In [1]: import numpy as np

In [2]: from numpy import linalg as LA

In [3]: np.set_printoptions(precision=2, suppress=True, linewidth=100, floatmode="fixed")

In [4]: F = np.loadtxt("test7.csv", delimiter=",")

In [5]: print(F)
[[-14.81   3.00  14.81]
 [  0.48   2.70   0.11]
 [ -9.99  -1.70  19.39]
 [-13.74   0.30  19.14]
 [ -8.37   1.67  11.03]
 [ 16.11   5.50 -21.11]
 [ 13.68   2.63 -12.94]
 [  3.72   6.03  -9.78]
 [  9.90   5.21 -14.32]
 [  4.18   2.76  -3.71]
 [  0.79  -1.45   8.11]
 [  5.33   3.22  -5.77]
 [ 15.48   4.26 -18.00]
 [-16.32   2.61  17.10]
 [ -6.07   4.58   2.91]
 [  8.79   4.60 -11.99]
 [-10.05   4.59   6.87]
 [ -4.66  -1.09  12.85]
 [ -5.33   2.17   6.99]
 [ -2.49   6.51  -4.53]
 [ -7.84   0.14  13.56]
 [ -5.86   4.26   3.34]
 [ -5.35   2.25   6.85]
 [ -7.82   5.23   3.36]
 [ -7.92   5.02   3.88]]

In [6]: t3 = np.stack([F, -3 * F, F[::-1]])

In [7]: print(t3.shape)
(3, 25, 3)

In [8]: print(LA.matrix_rank(t3))
[3 3 3]

In [9]: print(LA.matrix_rank(t3.reshape(3, -1)))
2

In [10]: print((t3 @ F.T).shape)
(3, 25, 25)

In [11]: print(LA.norm(t3, axis=(1, 2)))
[ 77.41 232.24  77.41]

In [12]: C2 = F.T @ F

In [13]: print(np.round(np.trace(C2), 2), np.round((F ** 2).sum(), 2))
5992.57 5992.57

In [14]: print((F @ F.T).shape)
(25, 25)

In [15]: print(LA.eigvalsh(C2)[::-1])
[5460.97  439.95   91.65]

In [16]: print(LA.svd(F, compute_uv=False) ** 2)
[5460.97  439.95   91.65]

In [17]: print(np.allclose(C2, C2.T))
True

In [18]: print(LA.norm(F, axis=0))
[47.00 18.84 58.55]

In [19]: print(LA.norm(F, axis=1).argmax())
5

In [20]: print(round(float(LA.norm(F) ** 2 / LA.norm(F, 2) ** 2), 2))
1.1

In [21]: print(round(float(F[13] @ F[15]), 2))
-336.48

In [22]: print(round(float(LA.norm(F[13] - F[15])), 2))
38.48

In [23]: K = np.load("run11.npy")

In [24]: print(K)
[[ -5  -5 -15]
 [  4  -3  -9]
 [  4   3   9]]

In [25]: # rows and columns are dependent

In [26]: print(LA.lstsq(K[:-1].T, K[-1])[2])
2

In [27]: print(np.abs(np.diag(LA.qr(K)[1])) > 1e-9)
[ True  True False]

In [28]: print(K @ LA.pinv(K) @ K)
[[ -5.00  -5.00 -15.00]
 [  4.00  -3.00  -9.00]
 [  4.00   3.00   9.00]]

In [29]: print(round(np.trace(LA.pinv(K) @ K), 2))
2.0

In [30]: Uu, s, VT = LA.svd(K)

In [31]: vecs = VT[:(s > 1e-8).sum()]

In [32]: rng = np.random.default_rng(47072)

In [33]: vec = K[2] + -2 * K[1] + rng.integers(2) * np.eye(3)[1]

In [34]: print(vec)
[-4.00  9.00 27.00]

In [35]: print(np.diag(vecs.T @ vecs))
[1.00 0.10 0.90]

In [36]: print(np.round(vecs.T @ vecs, 2) + 0)
[[1.00 0.00 0.00]
 [0.00 0.10 0.30]
 [0.00 0.30 0.90]]

In [37]: print(round(LA.norm(vec - vecs.T @ vecs @ vec), 2))
0.0

In [38]: print(LA.matrix_rank(np.vstack([K, vec])))
2

In [39]: print(np.allclose(vecs.T @ vecs @ vec, vec))
True

In [40]: Y = np.array([[1, 1, 3, 0], [3, 3, 1, 1], [1, 3, 1, 3], [0, 0, 0, 2]])

In [41]: A = np.triu(Y)

In [42]: print(A)
[[1 1 3 0]
 [0 3 1 1]
 [0 0 1 3]
 [0 0 0 2]]

In [43]: # triangular

In [44]: r0 = np.array([2, 1, 0])

In [45]: print(np.array([np.convolve(row, r0, "same") for row in A]))
[[3 7 3 0]
 [6 5 3 1]
 [0 2 7 3]
 [0 0 4 2]]

In [46]: print(np.convolve(A[3], r0))
[0 0 0 4 2 0]

In [47]: print(np.cross(A[3, :3], A[0, :3]))
[0 0 0]

In [48]: print(np.correlate(A[3], A[0], "full"))
[0 0 0 0 6 2 2]

In [49]: print(LA.matrix_rank(A, rtol=0.1))
3

In [50]: print(round(LA.norm(A, 2) / LA.norm(A), 2))
0.76

In [51]: print([round(float(x), 2) for x in LA.svd(A, compute_uv=False)[:3]])
[4.55, 3.23, 2.2]

In [52]: print(round(np.log10(LA.cond(A))))
1

In [53]: print(LA.cond(A) > 100)
False

In [54]: J = np.load("mat.npy")

In [55]: print(J)
[[ 2.00 -3.00 -3.00 -1.00]
 [ 4.00  3.00  0.00 -2.00]
 [-7.00  3.00  6.00  5.00]
 [ 5.00 -9.00 -9.00 -4.00]]

In [56]: print(np.allclose(J[:-1].T @ LA.lstsq(J[:-1].T, J[-1])[0], J[-1]))
True

In [57]: print(np.abs(np.diag(LA.qr(J)[1])) > 1e-9)
[ True  True  True False]

In [58]: Uu, s, VT = LA.svd(J)

In [59]: print(np.argmax(s[:-1] / (s[1:] + 1e-6)) + 1)
3

In [60]: Y = Uu[:, :3] @ np.diag(s[:3]) @ VT[:3]

In [61]: print(np.round(LA.norm(J - Y, 2), 2), round(s[3], 2))
0.0 0.0

In [62]: print(Y.round(2) + 0)
[[ 2.00 -3.00 -3.00 -1.00]
 [ 4.00  3.00  0.00 -2.00]
 [-7.00  3.00  6.00  5.00]
 [ 5.00 -9.00 -9.00 -4.00]]

In [63]: print(round(float(np.abs(J - Y).max()), 2))
0.0

In [64]: print(round(float(LA.norm(J - Y) / LA.norm(J)), 2))
0.0

In [65]: X = np.array([[0.7, -0.1, -0.4],
    ...:     [-2.5, 0.0, -0.5],
    ...:     [-0.8, 0.9, 0.7],
    ...:     [0.7, 0.4, 0.7],
    ...:     [-0.5, 0.1, -1.0],
    ...:     [0.2, 0.5, 0.2],
    ...:     [0.4, 0.9, -1.8],
    ...:     [-0.4, 2.1, 1.0],
    ...:     [-1.7, 0.3, -0.1],
    ...:     [1.8, 0.2, -0.4],
    ...:     [1.1, -0.7, 0.8],
    ...:     [-0.7, -0.2, 0.5],
    ...:     [-0.8, 3.0, 0.8],
    ...:     [-0.7, 0.8, -0.6],
    ...:     [2.7, -0.3, 1.0]])

In [66]: X[:, 2] = 4 * X[:, 0] + 0.05 * rng.normal(size=15)

In [67]: print(X)
[[  0.70  -0.10   2.78]
 [ -2.50   0.00 -10.04]
 [ -0.80   0.90  -3.26]
 [  0.70   0.40   2.87]
 [ -0.50   0.10  -1.98]
 [  0.20   0.50   0.81]
 [  0.40   0.90   1.56]
 [ -0.40   2.10  -1.62]
 [ -1.70   0.30  -6.83]
 [  1.80   0.20   7.19]
 [  1.10  -0.70   4.48]
 [ -0.70  -0.20  -2.82]
 [ -0.80   3.00  -3.11]
 [ -0.70   0.80  -2.79]
 [  2.70  -0.30  10.81]]

In [68]: Y = np.c_[X[:, :1] @ np.array([[3]]), np.array([8, 6, 2, 1, 7, 1, 6, 1, 3, 7, 6, 8, 9, 7, 9])]

In [69]: print(Y)
[[ 2.10  8.00]
 [-7.50  6.00]
 [-2.40  2.00]
 [ 2.10  1.00]
 [-1.50  7.00]
 [ 0.60  1.00]
 [ 1.20  6.00]
 [-1.20  1.00]
 [-5.10  3.00]
 [ 5.40  7.00]
 [ 3.30  6.00]
 [-2.10  8.00]
 [-2.40  9.00]
 [-2.10  7.00]
 [ 8.10  9.00]]

In [70]: print(np.round(LA.norm(Y - X @ LA.lstsq(X, Y)[0], axis=0), 2) + 0)
[ 0.00 21.49]

In [71]: print(LA.norm(LA.qr(X)[0].T @ Y, axis=0) ** 2 / ((Y ** 2).sum(axis=0) + 1e-12))
[1.00 0.18]

In [72]: P = X @ LA.solve(X.T @ X, X.T)

In [73]: print(np.diag(P))
[0.04 0.28 0.19 0.18 0.05 0.02 0.20 0.32 0.12 0.22 0.29 0.03 0.71 0.05 0.31]

In [74]: print(round(float(np.trace(P)), 2))
3.0

In [75]: print(P @ X[:, 0])
[ 0.70 -2.50 -0.80  0.70 -0.50  0.20  0.40 -0.40 -1.70  1.80  1.10 -0.70 -0.80 -0.70  2.70]

In [76]: t = rng.uniform(0, 2 * np.pi, 22)

In [77]: Q, _ = LA.qr(np.array([[0.8, 0.0], [-0.1, -0.3], [-0.2, -0.3]]))

In [78]: mat = 3 * np.c_[np.cos(t), np.sin(t)] @ Q.T

In [79]: print(mat)
[[-0.15  2.11  2.13]
 [ 1.89  1.76  1.53]
 [ 2.94 -0.19 -0.56]
 [-2.97 -0.39 -0.02]
 [-2.32  1.19  1.48]
 [-0.27  2.10  2.13]
 [-2.27  1.24  1.52]
 [-1.63  1.68  1.88]
 [ 2.41 -1.10 -1.40]
 [ 2.70 -0.74 -1.08]
 [ 2.78 -0.61 -0.96]
 [ 1.98  1.71  1.46]
 [-0.99 -2.06 -1.94]
 [-2.91  0.31  0.67]
 [-2.92 -0.63 -0.26]
 [-2.75 -0.99 -0.65]
 [ 1.46 -1.76 -1.94]
 [-2.10  1.38  1.64]
 [-0.68  2.02  2.11]
 [ 1.31 -1.82 -1.99]
 [ 2.87 -0.41 -0.77]
 [-1.15 -2.03 -1.89]]

In [80]: # null space of dimension 1

In [81]: Xc = mat - mat.mean(axis=0)

In [82]: Uu, s, VT = LA.svd(Xc, full_matrices=False)

In [83]: print(np.abs(VT[0]).argmax())
0

In [84]: print(round((s ** 2).sum() ** 2 / (s ** 4).sum(), 2))
1.89

In [85]: print(np.round(Xc.mean(axis=0), 2) + 0)
[0.00 0.00 0.00]

In [86]: print(np.round(s ** 2 / (s ** 2).sum(), 2) + 0)
[0.62 0.38 0.00]

In [87]: print(round(float(LA.norm(mat[3] - mat[16])), 2))
5.02

In [88]: print(round(float(mat[3] @ mat[16]), 2))
-3.61

In [89]: print(np.round(LA.norm(mat) ** 2 / LA.norm(mat, 2) ** 2, 2))
1.6

In [90]: print(round(float(LA.norm(mat, 2)), 2))
11.12

In [91]: dist = LA.norm(mat[:, None] - mat[None], axis=-1)

In [92]: print(np.flatnonzero(dist[9] < dist.mean() / 2))
[ 2  8  9 10 16 20]

In [93]: print(LA.norm(mat, axis=1))
[3.00 3.00 3.00 3.00 3.00 3.00 3.00 3.00 3.00 3.00 3.00 3.00 3.00 3.00 3.00 3.00 3.00 3.00 3.00
 3.00 3.00 3.00]

In [94]: print((dist + 1e9 * np.eye(22)).round(6).argmin(axis=1))
[ 5 11 20 14  6  0  4 17  9 10  9  1 21  3  3 14 19  6  5 16 10 12]

In [95]: print(dist[:5, :5])
[[0.00 2.15 4.70 4.34 2.44]
 [2.15 0.00 3.05 5.54 4.24]
 [4.70 3.05 0.00 5.94 5.81]
 [4.34 5.54 5.94 0.00 2.28]
 [2.44 4.24 5.81 2.28 0.00]]

In [96]: E = np.tanh(np.array([[-1.6, 0.9],
    ...:     [-0.8, 1.5],
    ...:     [-2.0, 0.1],
    ...:     [0.5, -1.6],
    ...:     [1.4, 0.4],
    ...:     [-0.9, -0.3],
    ...:     [-1.4, 1.3],
    ...:     [-1.1, 0.6],
    ...:     [-0.3, 0.4],
    ...:     [-1.6, 0.2],
    ...:     [0.3, -0.7],
    ...:     [-0.8, 0.2],
    ...:     [2.1, 0.4],
    ...:     [-0.6, 0.1],
    ...:     [2.2, -0.4]]) @ np.array([[-0.6, -0.4, -1.2], [0.2, -0.2, 0.7]]))

In [97]: print(E)
[[ 0.81  0.43  0.99]
 [ 0.65  0.02  0.96]
 [ 0.84  0.65  0.99]
 [-0.55  0.12 -0.94]
 [-0.64 -0.56 -0.89]
 [ 0.45  0.40  0.70]
 [ 0.80  0.29  0.99]
 [ 0.65  0.31  0.94]
 [ 0.25  0.04  0.56]
 [ 0.76  0.54  0.97]
 [-0.31  0.02 -0.69]
 [ 0.48  0.27  0.80]
 [-0.83 -0.73 -0.98]
 [ 0.36  0.22  0.66]
 [-0.89 -0.66 -0.99]]

In [98]: r0 = np.array([1, 0])

In [99]: print(np.cross(E[3, :3], E[13, :3]))
[ 0.28  0.02 -0.16]

In [100]: arr = np.loadtxt("sample6.csv", delimiter=",")

In [101]: print(arr)
[[-1.04  2.65  4.11]
 [-1.31  3.53  3.29]
 [ 2.08  4.15 -1.85]
 [ 3.97 -1.96  2.31]
 [ 4.43 -2.24 -0.60]
 [-3.15 -3.45 -1.80]
 [-0.28  4.41  2.35]
 [-1.35  0.95 -4.72]
 [-4.38 -1.82 -1.57]
 [ 3.76 -0.02  3.30]]

In [102]: Y = np.c_[arr[:, :1] @ np.array([[0]]), np.array([2, 1, 0, 0, 0, 2, 0, 0, 1, 2])]

In [103]: print(Y)
[[0.00 2.00]
 [0.00 1.00]
 [0.00 0.00]
 [0.00 0.00]
 [0.00 0.00]
 [0.00 2.00]
 [0.00 0.00]
 [0.00 0.00]
 [0.00 1.00]
 [0.00 2.00]]

In [104]: print(LA.matrix_rank(np.c_[arr, Y]))
4

In [105]: print(LA.norm(Y - arr @ LA.lstsq(arr, Y)[0], axis=0))
[0.00 3.19]

In [106]: print(LA.matrix_rank(Y))
1

In [107]: t3 = np.stack([arr, 5 * arr, arr[::-1]])

In [108]: print(LA.norm(t3, axis=(1, 2)))
[15.81 79.06 15.81]

In [109]: print(LA.matrix_rank(t3.reshape(3, -1)))
2

In [110]: dist = LA.norm(arr[:, None] - arr[None], axis=-1)

In [111]: print(dist.shape)
(10, 10)

In [112]: print(dist.mean(axis=1).argmax())
5

In [113]: print(dist[0])
[0.00 1.23 6.89 7.04 8.72 8.75 2.60 9.00 7.96 5.55]

In [114]: print(LA.norm(arr, axis=1))
[5.00 5.00 5.00 4.99 5.00 5.01 5.00 5.00 5.00 5.00]
